$ python -q
>>> import numpy as np
>>> import numpy.linalg as la
>>> np.set_printoptions(precision=4, suppress=True, linewidth=140)
>>> tidy = lambda a: np.round(a, 4) + 0
>>> mat = np.load("block12.npy")
>>> mat
array([[ 0.,  0.,  0.,  0.,  0.,  0.,  0.,  0., -3.,  0.,  0.],
       [ 0.,  0.,  0.,  0.,  0.,  0.,  0., -1., -1., -1.,  3.],
       [ 0.,  0.,  0.,  0.,  0.,  0.,  0., -2.,  2., -1.,  0.],
       [ 0.,  0.,  0.,  0.,  0.,  0.,  0.,  1.,  3.,  0., -3.],
       [ 0.,  0.,  0.,  0.,  0.,  0.,  0.,  2., -2.,  2.,  2.],
       [ 0.,  0.,  0.,  0.,  0.,  0.,  0., -1.,  0., -3., -1.],
       [ 0.,  0.,  0.,  0.,  0.,  0.,  0.,  2.,  0., -3., -1.],
       [ 0., -1., -2.,  1.,  2., -1.,  2.,  0.,  0.,  0.,  0.],
       [-3., -1.,  2.,  3., -2.,  0.,  0.,  0.,  0.,  0.,  0.],
       [ 0., -1., -1.,  0.,  2., -3., -3.,  0.,  0.,  0.,  0.],
       [ 0.,  3.,  0., -3.,  2., -1., -1.,  0.,  0.,  0.,  0.]])
>>> # symmetric, so the eigenvalues are real
>>> np.allclose(mat[:-1].T @ la.lstsq(mat[:-1].T, mat[-1])[0], mat[-1])
False
>>> np.abs(np.diag(la.qr(mat)[1])) > 1e-9
array([ True,  True,  True,  True, False, False, False,  True,  True,  True,  True])
>>> tidy(np.trace(la.pinv(mat) @ mat))
np.float64(8.0)
>>> tidy(la.norm(mat, 2) / la.norm(mat))
np.float64(0.5008)
>>> np.argsort(-la.norm(mat, axis=0).round(6), kind="stable")[:3]
array([ 8,  9, 10])
>>> B = np.array([[2, 1],
...     [0, 1],
...     [0, 0],
...     [3, 3],
...     [1, 1],
...     [1, 0],
...     [0, 1],
...     [0, 0],
...     [3, 1],
...     [0, 2],
...     [0, 0]])
>>> np.einsum("ij,ij->i", mat, mat)
array([ 9., 12.,  9., 19., 16., 11., 14., 15., 27., 24., 24.])
>>> B @ mat
Traceback (most recent call last):
  File "<python-input-14>", line 1, in <module>
    B @ mat
    ~~^~~~~
ValueError: matmul: Input operand 1 has a mismatch in its core dimension 0, with gufunc signature (n?,k),(k,m?)->(n?,m?) (size 11 is different from 2)
>>> la.matrix_rank(np.vstack([mat, B.T]))
np.int64(10)
>>> np.einsum("ij->j", mat)
array([-3.,  0., -1.,  1.,  4., -5., -2.,  1., -1., -6.,  0.])
>>> B.T @ mat.T
array([[-9., -3.,  6.,  9., -6.,  0.,  0.,  4.,  1., -1., -8.],
       [-3., -3.,  0.,  3.,  2., -6., -6.,  6.,  3., -2., -5.]])
>>> feats = np.loadtxt("x.csv", delimiter=",")
>>> feats
array([[ 1.,  1., -1., -1., -1., -1.,  1.,  1.],
       [ 1.,  1.,  1.,  1.,  1.,  1.,  1.,  1.],
       [ 1.,  1., -1., -1.,  1.,  1., -1., -1.],
       [ 1., -1.,  1., -1., -1.,  1., -1.,  1.],
       [ 1.,  1.,  1.,  1., -1., -1., -1., -1.]])
>>> B = feats / la.norm(feats, axis=1, keepdims=True)
>>> cov = B @ B.T
>>> tidy(cov[0])
array([1., 0., 0., 0., 0.])
>>> tidy(la.norm(B, axis=1))
array([1., 1., 1., 1., 1.])
>>> np.degrees(np.arccos(np.clip(cov[0, 4], -1, 1)))
np.float64(90.0)
>>> B = np.array([[2, -3, -3],
...     [0, -2, 0],
...     [1, 3, -1],
...     [3, 2, -3],
...     [1, 2, -2],
...     [1, 3, -3],
...     [-3, 2, -2],
...     [1, 3, -2]])
>>> la.matrix_rank(feats @ B)
np.int64(3)
>>> np.einsum("ik,kj->ji", feats, B)
array([[ -6.,   6.,   2.,   4.,   6.],
       [-10.,  10., -10.,   2., -10.],
       [  2., -16.,   0.,  -2.,   2.]])
>>> left, sv, vt = la.svd(feats, full_matrices=False)
>>> np.allclose(left * sv @ vt, feats)
True
>>> cov = feats.T @ feats
>>> tidy(la.eigvalsh(cov)[::-1])
array([8., 8., 8., 8., 8., 0., 0., 0.])
>>> tidy(la.svd(feats, compute_uv=False) ** 2)
array([8., 8., 8., 8., 8.])
>>> np.trace(cov), (feats ** 2).sum()
(np.float64(40.0), np.float64(40.0))
>>> data = np.loadtxt("dump.csv", delimiter=",")
>>> tidy(data)
array([[-0.2242,  0.2104,  0.1565,  0.3126],
       [ 0.6353, -0.2572,  0.3214, -0.0824],
       [ 0.0374, -0.2747, -0.0949, -0.5562],
       [-0.5606,  0.1541,  0.4581, -0.2139],
       [ 0.1495, -0.008 , -0.3818,  0.5506],
       [ 0.2616,  0.0603,  0.7047,  0.2901],
       [ 0.2242,  0.1367, -0.0251, -0.3373],
       [ 0.299 ,  0.8764, -0.1016, -0.1983]])
>>> B = np.c_[data[:, :1] @ np.array([[5]]), np.array([5, -8, 1, -5, -9, -1, -9, -5])]
>>> tidy(B)
array([[-1.1212,  5.    ],
       [ 3.1766, -8.    ],
       [ 0.1869,  1.    ],
       [-2.8029, -5.    ],
       [ 0.7474, -9.    ],
       [ 1.308 , -1.    ],
       [ 1.1212, -9.    ],
       [ 1.4949, -5.    ]])
>>> tidy(la.norm(la.qr(data)[0].T @ B, axis=0) ** 2 / ((B ** 2).sum(axis=0) + 1e-12))
array([1.   , 0.288])
>>> la.matrix_rank(B)
np.int64(2)
>>> tidy(la.lstsq(data, B[:, 0])[0])
array([5., 0., 0., 0.])
>>> x = np.array([0, 4])
>>> y = B @ x
>>> tidy(la.lstsq(B, y)[0])
array([0., 4.])
>>> try:
...     la.solve(B, y)
... except la.LinAlgError as e:
...     print(e)
... 
Last 2 dimensions of the array must be square
>>> rng = np.random.default_rng(1630)
>>> y = y + 0.3 * rng.normal(size=8)
>>> tidy(y)
array([ 19.6821, -32.2815,   4.4235, -20.1532, -36.3207,  -3.7052, -35.845 , -20.0488])
>>> beta, *_ = la.lstsq(B, y)
>>> [round(float(la.norm(la.solve(B.T @ B + lam * np.eye(2), B.T @ y))), 2) for lam in (0, 1, 10, 100)]
[4.02, 4.0, 3.86, 3.0]
>>> tidy(B.T @ (y - B @ beta))
array([0., 0.])
>>> tidy(la.norm(y - B @ beta))
np.float64(0.7344)
>>> beta.round()
array([0., 4.])
>>> x = np.array([0, -2, -1, 1])
>>> y = data @ x
>>> tidy(la.pinv(data) @ data)
array([[1., 0., 0., 0.],
       [0., 1., 0., 0.],
       [0., 0., 1., 0.],
       [0., 0., 0., 1.]])
>>> tidy(la.solve(data.T @ data, data.T @ y))
array([ 0., -2., -1.,  1.])
>>> y = y + 0.1 * rng.normal(size=8)
>>> tidy(y)
array([-0.1932,  0.1789, -0.0926, -1.0034,  0.9133, -0.5492, -0.7105, -1.8806])
>>> beta, *_ = la.lstsq(data, y)
>>> tidy(data.T @ (y - data @ beta))
array([0., 0., 0., 0.])
>>> beta.round()
array([-0., -2., -1.,  1.])
>>> tidy(la.norm(y - data @ beta))
np.float64(0.1916)
>>> Q, _ = la.qr(np.array([[-0.3, 0.4, -0.7, 0.5, -0.6, -0.1, 0.1, 1.7],
...     [-0.3, -0.1, -0.6, 0.8, -1.2, 0.5, 0.3, -0.4],
...     [1.8, -1.1, 0.2, 0.5, -1.3, 1.1, 1.2, -0.6],
...     [0.5, -0.5, -0.4, 0.7, -0.3, 0.9, -1.1, -0.3],
...     [-0.4, 0.0, 0.5, -0.1, -0.9, 0.7, -0.3, -1.0],
...     [1.1, 1.0, -1.4, -1.5, 1.3, 0.8, -0.1, -1.2],
...     [0.2, 1.7, 0.3, 1.5, 0.3, 1.1, -1.1, 0.6],
...     [-2.5, -0.3, 0.1, 1.0, -0.2, -2.7, 0.3, -0.9]]))
>>> W0 = -2 * Q
>>> tidy(W0)
array([[ 0.1783, -0.3349, -0.7614,  0.575 ,  0.7081,  0.6798, -1.2734,  0.6005],
       [ 0.1783,  0.0874, -0.7671,  0.8196,  0.8868, -0.3881,  1.2813,  0.349 ],
       [-1.0695,  0.9115,  0.2249,  0.7238,  0.2498,  0.8995,  0.0643, -0.7584],
       [-0.2971,  0.4174, -0.5159,  0.8318, -0.6678, -1.3311, -0.6885, -0.2956],
       [ 0.2377,  0.0039,  0.5248, -0.3223,  1.4114, -0.7236, -0.4599, -0.9148],
       [-0.6536, -0.8552, -1.228 , -0.6329, -0.072 ,  0.1199,  0.1616, -0.942 ],
       [-0.1188, -1.4376,  0.7939,  1.065 , -0.1805,  0.0285,  0.1301, -0.3231],
       [ 1.4854,  0.2776, -0.3186,  0.3784, -0.417 ,  0.5172,  0.0628, -1.0131]])
>>> B = la.inv(W0)
>>> np.allclose(B, W0.T)
False
>>> tidy(la.det(W0) * la.det(B))
np.float64(1.0)
>>> tidy(la.inv(B))
array([[ 0.1783, -0.3349, -0.7614,  0.575 ,  0.7081,  0.6798, -1.2734,  0.6005],
       [ 0.1783,  0.0874, -0.7671,  0.8196,  0.8868, -0.3881,  1.2813,  0.349 ],
       [-1.0695,  0.9115,  0.2249,  0.7238,  0.2498,  0.8995,  0.0643, -0.7584],
       [-0.2971,  0.4174, -0.5159,  0.8318, -0.6678, -1.3311, -0.6885, -0.2956],
       [ 0.2377,  0.0039,  0.5248, -0.3223,  1.4114, -0.7236, -0.4599, -0.9148],
       [-0.6536, -0.8552, -1.228 , -0.6329, -0.072 ,  0.1199,  0.1616, -0.942 ],
       [-0.1188, -1.4376,  0.7939,  1.065 , -0.1805,  0.0285,  0.1301, -0.3231],
       [ 1.4854,  0.2776, -0.3186,  0.3784, -0.417 ,  0.5172,  0.0628, -1.0131]])
>>> (np.abs(B) > 1e-9).astype(int)
array([[1, 1, 1, 1, 1, 1, 1, 1],
       [1, 1, 1, 1, 1, 1, 1, 1],
       [1, 1, 1, 1, 1, 1, 1, 1],
       [1, 1, 1, 1, 1, 1, 1, 1],
       [1, 1, 1, 1, 1, 1, 1, 1],
       [1, 1, 1, 1, 1, 1, 1, 1],
       [1, 1, 1, 1, 1, 1, 1, 1],
       [1, 1, 1, 1, 1, 1, 1, 1]])
>>> tidy(la.cond(W0))
np.float64(1.0)
>>> J = np.load("case17.npy")
>>> J
array([[14, 14, 14, 13, 12,  7,  8,  8,  6,  6],
       [14, 14,  4, 16,  3, 15,  9, 13,  7,  3],
       [14,  4,  2, 10,  8, 11, 15,  2,  7, 15],
       [13, 16, 10,  6,  7,  1, 16,  2, 11, 15],
       [12,  3,  8,  7,  2,  1,  2, 10,  2,  9],
       [ 7, 15, 11,  1,  1,  2, 15, 13,  8,  8],
       [ 8,  9, 15, 16,  2, 15, 12,  2, 13,  9],
       [ 8, 13,  2,  2, 10, 13,  2, 10,  6,  1],
       [ 6,  7,  7, 11,  2,  8, 13,  6,  6,  5],
       [ 6,  3, 15, 15,  9,  8,  9,  1,  5,  6]])
>>> theta = np.radians(135)
>>> r_ = np.eye(10)
>>> r_[8, 8] = r_[1, 1] = np.cos(theta)
>>> r_[8, 1], r_[1, 8] = -np.sin(theta), np.sin(theta)
>>> tidy(r_)
array([[ 1.    ,  0.    ,  0.    ,  0.    ,  0.    ,  0.    ,  0.    ,  0.    ,  0.    ,  0.    ],
       [ 0.    , -0.7071,  0.    ,  0.    ,  0.    ,  0.    ,  0.    ,  0.    ,  0.7071,  0.    ],
       [ 0.    ,  0.    ,  1.    ,  0.    ,  0.    ,  0.    ,  0.    ,  0.    ,  0.    ,  0.    ],
       [ 0.    ,  0.    ,  0.    ,  1.    ,  0.    ,  0.    ,  0.    ,  0.    ,  0.    ,  0.    ],
       [ 0.    ,  0.    ,  0.    ,  0.    ,  1.    ,  0.    ,  0.    ,  0.    ,  0.    ,  0.    ],
       [ 0.    ,  0.    ,  0.    ,  0.    ,  0.    ,  1.    ,  0.    ,  0.    ,  0.    ,  0.    ],
       [ 0.    ,  0.    ,  0.    ,  0.    ,  0.    ,  0.    ,  1.    ,  0.    ,  0.    ,  0.    ],
       [ 0.    ,  0.    ,  0.    ,  0.    ,  0.    ,  0.    ,  0.    ,  1.    ,  0.    ,  0.    ],
       [ 0.    , -0.7071,  0.    ,  0.    ,  0.    ,  0.    ,  0.    ,  0.    , -0.7071,  0.    ],
       [ 0.    ,  0.    ,  0.    ,  0.    ,  0.    ,  0.    ,  0.    ,  0.    ,  0.    ,  1.    ]])
>>> B = J @ r_.T
>>> np.allclose(J @ J.T, B @ B.T)
True
>>> tidy(la.svd(J, compute_uv=False)), tidy(la.svd(B, compute_uv=False))
(array([86.7059, 22.0896, 21.8341, 15.9559, 14.8386, 12.985 ,  7.3904,  7.3804,  0.9426,  0.2083]), array([86.7059, 22.0896, 21.8341, 15.9559, 14.8386, 12.985 ,  7.3904,  7.3804,  0.9426,  0.2083]))
